% python3 -q
>>> import numpy as np
>>> np.set_printoptions(precision=2, suppress=True, linewidth=140)
>>> A = np.array([[-1.2, 1.1, 0.3],
...     [0.1, -0.3, 1.4],
...     [0.6, -0.1, -1.4],
...     [0.6, 1.1, -0.1],
...     [0.8, 2.2, 1.4],
...     [0.0, -0.1, -0.1],
...     [2.1, -0.2, -1.3],
...     [-0.8, 0.5, -1.2],
...     [-0.1, -1.7, 0.9],
...     [1.9, -0.1, 0.9],
...     [0.3, 0.0, -1.7],
...     [0.2, 0.9, -1.1],
...     [0.8, 0.7, 0.4],
...     [-1.2, -0.3, 0.1],
...     [0.5, 0.0, 0.3],
...     [2.2, -0.1, -0.1],
...     [0.7, 0.4, 0.5]])
>>> A[11] *= 3
>>> A
array([[-1.2,  1.1,  0.3],
       [ 0.1, -0.3,  1.4],
       [ 0.6, -0.1, -1.4],
       [ 0.6,  1.1, -0.1],
       [ 0.8,  2.2,  1.4],
       [ 0. , -0.1, -0.1],
       [ 2.1, -0.2, -1.3],
       [-0.8,  0.5, -1.2],
       [-0.1, -1.7,  0.9],
       [ 1.9, -0.1,  0.9],
       [ 0.3,  0. , -1.7],
       [ 0.6,  2.7, -3.3],
       [ 0.8,  0.7,  0.4],
       [-1.2, -0.3,  0.1],
       [ 0.5,  0. ,  0.3],
       [ 2.2, -0.1, -0.1],
       [ 0.7,  0.4,  0.5]])
>>> Ac = A - A.mean(axis=0)
>>> vecs = np.linalg.svd(Ac)[2][:1]
>>> Y = Ac - Ac @ vecs.T @ vecs
>>> np.cov(Ac @ vecs.T, rowvar=False)
array(1.76)
>>> (Ac @ vecs.T).std(axis=0)
array([1.29])
>>> Y.std(axis=0)
array([0.96, 0.77, 0.43])
>>> round(np.linalg.norm(Y) / np.linalg.norm(Ac), 2)
np.float64(0.71)
>>> Ac = A - A.mean(axis=0)
>>> U, sigma, Vt = np.linalg.svd(Ac, full_matrices=False)
>>> np.searchsorted(np.cumsum(sigma ** 2) / (sigma ** 2).sum(), 0.9) + 1
np.int64(3)
>>> sigma ** 2 / (sigma ** 2).sum()
array([0.49, 0.28, 0.23])
>>> sigma
array([5.3 , 3.99, 3.61])
>>> np.round(Ac.mean(axis=0), 2) + 0
array([0., 0., 0.])
>>> feats = -2 * np.eye(3) + np.ones((3, 3))
>>> feats
array([[-1.,  1.,  1.],
       [ 1., -1.,  1.],
       [ 1.,  1., -1.]])
>>> # symmetric
>>> f = np.array([0, 0, 1])
>>> np.cross(feats[2, :3], feats[1, :3])
array([ 0., -2., -2.])
>>> np.convolve(feats[2], f)
array([ 0.,  0.,  1.,  1., -1.])
>>> f = np.array([0, 0, 8, 1])
>>> arr = 2 * np.eye(4) + np.outer(f, f)
>>> arr
array([[ 2.,  0.,  0.,  0.],
       [ 0.,  2.,  0.,  0.],
       [ 0.,  0., 66.,  8.],
       [ 0.,  0.,  8.,  3.]])
>>> q = arr.astype(float).copy()
>>> for j in range(4):
...     q[:, j] -= q[:, :j] @ (q[:, :j].T @ q[:, j])
...     q[:, j] /= np.linalg.norm(q[:, j])
... 
>>> np.round(q.T @ q, 2) + 0
array([[1., 0., 0., 0.],
       [0., 1., 0., 0.],
       [0., 0., 1., 0.],
       [0., 0., 0., 1.]])
>>> q
array([[ 1.  ,  0.  ,  0.  ,  0.  ],
       [ 0.  ,  1.  ,  0.  ,  0.  ],
       [ 0.  ,  0.  ,  0.99, -0.12],
       [ 0.  ,  0.  ,  0.12,  0.99]])
>>> E = np.array([[-1.1, -0.1, -1.0],
...     [1.4, -0.7, -1.4],
...     [2.1, 0.5, -2.0],
...     [1.0, -0.9, -0.6]])
>>> E[:, 0] *= 5
>>> E
array([[-5.5, -0.1, -1. ],
       [ 7. , -0.7, -1.4],
       [10.5,  0.5, -2. ],
       [ 5. , -0.9, -0.6]])
>>> T = np.stack([E, -2 * E, E[::-1]])
>>> T.sum(axis=0)
array([[ 10.5,  -0.8,   0.4],
       [  3.5,   1.2,  -0.6],
       [ -3.5,  -1.2,   0.6],
       [-10.5,   0.8,  -0.4]])
>>> np.linalg.norm(T, axis=(1, 2))
array([14.95, 29.89, 14.95])
>>> (T @ E.T).shape
(3, 4, 4)
